% python3 -q
>>> import numpy as np
>>> np.set_printoptions(precision=2, suppress=True, linewidth=160, legacy="1.25")
>>> M = np.array([[0, 0, 0], [0, 4, 0], [0, 0, 0]])
>>> M @ M.T
array([[ 0,  0,  0],
       [ 0, 16,  0],
       [ 0,  0,  0]])
>>> np.linalg.norm(M, axis=0)
array([0., 4., 0.])
>>> J = np.array([[0.3, 0.8, -1.2], [0.3, 0.69, -1.28]])
>>> Y = np.array([[1, 0], [0, 3]])
>>> W2 = np.kron(Y, J)
>>> W2
array([[ 0.3 ,  0.8 , -1.2 ,  0.  ,  0.  , -0.  ],
       [ 0.3 ,  0.69, -1.28,  0.  ,  0.  , -0.  ],
       [ 0.  ,  0.  , -0.  ,  0.9 ,  2.4 , -3.6 ],
       [ 0.  ,  0.  , -0.  ,  0.9 ,  2.07, -3.84]])
>>> np.linalg.matrix_rank(W2)
4
>>> W2.shape
(4, 6)
>>> u, r1 = J[0], J[1]
>>> round(float(u @ r1), 2)
2.18
>>> u @ u
2.17
>>> pr = (u @ r1) / (u @ u) * u
>>> round((r1 - pr) @ u, 2)
-0.0
>>> np.round(r1 - pr, 2) + 0
array([ 0.  , -0.11, -0.08])
>>> np.linalg.matrix_rank(np.outer(u, r1))
1
>>> def softmax(z):
...     e = np.exp(z - z.max(axis=-1, keepdims=True))
...     return e / e.sum(axis=-1, keepdims=True)
... 
>>> softmax(J[0])
array([0.35, 0.57, 0.08])
>>> softmax(J[0] + 2)
array([0.35, 0.57, 0.08])
>>> softmax(J).sum(axis=1)
array([1., 1.])
>>> att = J @ J.T / np.sqrt(3)
>>> softmax(att)
array([[0.5, 0.5],
       [0.5, 0.5]])
>>> softmax(att)[0] @ J
array([ 0.3 ,  0.74, -1.24])
>>> data = np.load("run0.npy")
>>> data
array([[-1.,  1.,  0.,  0.],
       [ 0., -1.,  1.,  0.],
       [ 0.,  0., -1.,  1.],
       [ 0.,  0.,  0., -1.]])
>>> rng = np.random.default_rng(935434)
>>> labels = rng.permutation(4)
>>> labels
array([1, 0, 3, 2])
>>> Y = data[labels][:, labels]
>>> np.round(np.linalg.det(Y), 2), np.round(np.linalg.det(data[labels]), 2)
(1.0, 1.0)
>>> t3 = np.stack([data, 4 * data, data[::-1]])
>>> np.linalg.matrix_rank(t3.reshape(3, -1))
2
>>> (t3 @ data.T).shape
(3, 4, 4)
>>> Y = np.array([[4, 1, 1], [0, 0, 7]])
>>> W2 = np.kron(Y, data)
>>> np.linalg.matrix_rank(W2)
8
>>> W2
array([[-4.,  4.,  0.,  0., -1.,  1.,  0.,  0., -1.,  1.,  0.,  0.],
       [ 0., -4.,  4.,  0.,  0., -1.,  1.,  0.,  0., -1.,  1.,  0.],
       [ 0.,  0., -4.,  4.,  0.,  0., -1.,  1.,  0.,  0., -1.,  1.],
       [ 0.,  0.,  0., -4.,  0.,  0.,  0., -1.,  0.,  0.,  0., -1.],
       [-0.,  0.,  0.,  0., -0.,  0.,  0.,  0., -7.,  7.,  0.,  0.],
       [ 0., -0.,  0.,  0.,  0., -0.,  0.,  0.,  0., -7.,  7.,  0.],
       [ 0.,  0., -0.,  0.,  0.,  0., -0.,  0.,  0.,  0., -7.,  7.],
       [ 0.,  0.,  0., -0.,  0.,  0.,  0., -0.,  0.,  0.,  0., -7.]])
>>> O, vecs = np.linalg.qr(data[:, :2])[0], np.linalg.qr(data[:, 2:])[0]
>>> sig = np.linalg.svd(O.T @ vecs, compute_uv=False)
>>> round(np.linalg.norm(O @ O.T - vecs @ vecs.T, 2), 2)
1.0
>>> sig.round(2) + 0
array([0.82, 0.  ])
>>> left, sig, VT = np.linalg.svd(data, full_matrices=False)
>>> np.round(np.sqrt((sig ** 2).sum()), 2), round(float(np.linalg.norm(data)), 2)
(2.65, 2.65)
>>> left.shape, sig.shape, VT.shape
((4, 4), (4,), (4, 4))
>>> np.round(VT @ VT.T, 2) + 0
array([[1., 0., 0., 0.],
       [0., 1., 0., 0.],
       [0., 0., 1., 0.],
       [0., 0., 0., 1.]])
>>> np.cumsum(sig ** 2) / np.sum(sig ** 2)
array([0.5 , 0.84, 0.98, 1.  ])
>>> np.round(left.T @ left, 2) + 0
array([[1., 0., 0., 0.],
       [0., 1., 0., 0.],
       [0., 0., 1., 0.],
       [0., 0., 0., 1.]])
>>> (sig > 1e-8).sum()
4
>>> K = np.loadtxt("dump.csv", delimiter=",")
>>> K
array([[ -5.,  -2.,  -3.,  -5.],
       [ -7.,  -7.,   3.,   6.],
       [  9.,  12.,  -9., -17.]])
>>> round(np.linalg.eigvals(M).sum().real, 2)
4.0
>>> np.round(np.linalg.det(M.T), 2)
0.0
>>> np.round(np.linalg.det(M[::-1]), 2)
0.0
>>> np.einsum("ii->", M)
4
>>> np.linalg.eigvals(M)
array([0., 4., 0.])
>>> np.kron(np.eye(2, dtype=int), M)
array([[0, 0, 0, 0, 0, 0],
       [0, 4, 0, 0, 0, 0],
       [0, 0, 0, 0, 0, 0],
       [0, 0, 0, 0, 0, 0],
       [0, 0, 0, 0, 4, 0],
       [0, 0, 0, 0, 0, 0]])
>>> gram = K.T @ K
>>> np.round(np.linalg.svd(K, compute_uv=False) ** 2, 2) + 0
array([727.53,  73.47,   0.  ])
>>> gram
array([[ 155.,  167.,  -87., -170.],
       [ 167.,  197., -123., -236.],
       [ -87., -123.,   99.,  186.],
       [-170., -236.,  186.,  350.]])
>>> np.allclose(gram, gram.T)
True
>>> (K @ K.T).shape
(3, 3)
>>> rank = np.linalg.matrix_rank(K)
>>> rank
2
>>> N = np.linalg.svd(K)[2][rank:].T
>>> np.round(K @ N, 2) + 0
array([[0., 0.],
       [0., 0.],
       [0., 0.]])
>>> N.shape
(4, 2)
>>> [int(np.linalg.matrix_rank(np.delete(K, i, axis=0))) for i in range(3)]
[2, 2, 2]
>>> [int(np.linalg.matrix_rank(K[:i])) for i in range(1, len(K) + 1)]
[1, 2, 2]
>>> [int(np.linalg.matrix_rank(K[:, :j + 1])) for j in range(4)]
[1, 2, 2, 2]
>>> K.reshape(-1, 2)
array([[ -5.,  -2.],
       [ -3.,  -5.],
       [ -7.,  -7.],
       [  3.,   6.],
       [  9.,  12.],
       [ -9., -17.]])
>>> K.reshape(3, 5)
Traceback (most recent call last):
  File "<python-input-72>", line 1, in <module>
    K.reshape(3, 5)
    ~~~~~~~~~^^^^^^
ValueError: cannot reshape array of size 12 into shape (3,5)
>>> t3 = K.reshape(3, 2, -1)
>>> t3.transpose(1, 0, 2)
array([[[ -5.,  -2.],
        [ -7.,  -7.],
        [  9.,  12.]],

       [[ -3.,  -5.],
        [  3.,   6.],
        [ -9., -17.]]])
>>> np.einsum("ihd,ihd->ih", t3, t3)
array([[ 29.,  34.],
       [ 98.,  45.],
       [225., 370.]])
